In [1]: import numpy as np

In [2]: import numpy.linalg as la

In [3]: np.set_printoptions(suppress=True, linewidth=120)

In [4]: A = np.loadtxt("w.csv", delimiter=",")

In [5]: A.round(3)
Out[5]: 
array([[ 0.   ,  0.349,  1.044,  0.098,  1.006,  0.602,  1.185],
       [-0.427, -0.661,  0.835,  1.393,  0.183,  0.059, -0.841],
       [-1.366, -0.128, -0.795, -0.071,  0.147,  1.208,  0.004],
       [-0.598, -1.076,  0.717, -1.285,  0.288, -0.427, -0.235],
       [-1.11 ,  0.815, -0.176,  0.25 ,  0.469, -1.327,  0.171],
       [-0.085, -1.166, -0.479,  0.569, -0.418, -0.454,  1.303],
       [-0.598,  0.493,  0.899, -0.094, -1.567,  0.153,  0.324]])

In [6]: O, vecs = la.qr(A[:, :5])[0], la.qr(A[:, 5:])[0]

In [7]: s = la.svd(O.T @ vecs, compute_uv=False)

In [8]: round(la.norm(O @ O.T - vecs @ vecs.T, 2), 3)
Out[8]: np.float64(1.0)

In [9]: x = np.array([2, 0, 0, 2, 3, 2, 2])

In [10]: np.round(A @ np.ones(7), 3)
Out[10]: array([ 4.284,  0.54 , -0.999, -2.617, -0.907, -0.731, -0.391])

In [11]: np.round((A * x).sum(axis=1), 3)
Out[11]: array([ 6.789,  0.915, -0.007, -4.227, -2.623,  1.411, -5.131])

In [12]: np.round(A @ x, 3)
Out[12]: array([ 6.789,  0.915, -0.007, -4.227, -2.623,  1.411, -5.131])

In [13]: J = np.load("a.npy")

In [14]: J
Out[14]: 
array([[ 1., -3.,  0.,  0.,  0.,  0.,  0.],
       [-3.,  0., -3.,  0.,  0.,  0.,  0.],
       [ 0., -3., -1., -3.,  0.,  0.,  0.],
       [ 0.,  0., -3.,  2., -3.,  0.,  0.],
       [ 0.,  0.,  0., -3.,  0., -3.,  0.],
       [ 0.,  0.,  0.,  0., -3.,  0., -3.],
       [ 0.,  0.,  0.,  0.,  0., -3., -1.]])

In [15]: rng = np.random.default_rng(8836)

In [16]: idx = rng.permutation(7)

In [17]: M2 = A[:, idx] * rng.choice([-1, 1], 7)

In [18]: M2.round(3)
Out[18]: 
array([[ 1.185,  1.006, -0.602,  0.   ,  1.044,  0.098,  0.349],
       [-0.841,  0.183, -0.059, -0.427,  0.835,  1.393, -0.661],
       [ 0.004,  0.147, -1.208, -1.366, -0.795, -0.071, -0.128],
       [-0.235,  0.288,  0.427, -0.598,  0.717, -1.285, -1.076],
       [ 0.171,  0.469,  1.327, -1.11 , -0.176,  0.25 ,  0.815],
       [ 1.303, -0.418,  0.454, -0.085, -0.479,  0.569, -1.166],
       [ 0.324, -1.567, -0.153, -0.598,  0.899, -0.094,  0.493]])

In [19]: U, _, Vt = la.svd(A.T @ M2)

In [20]: idx
Out[20]: array([6, 4, 5, 0, 2, 3, 1])
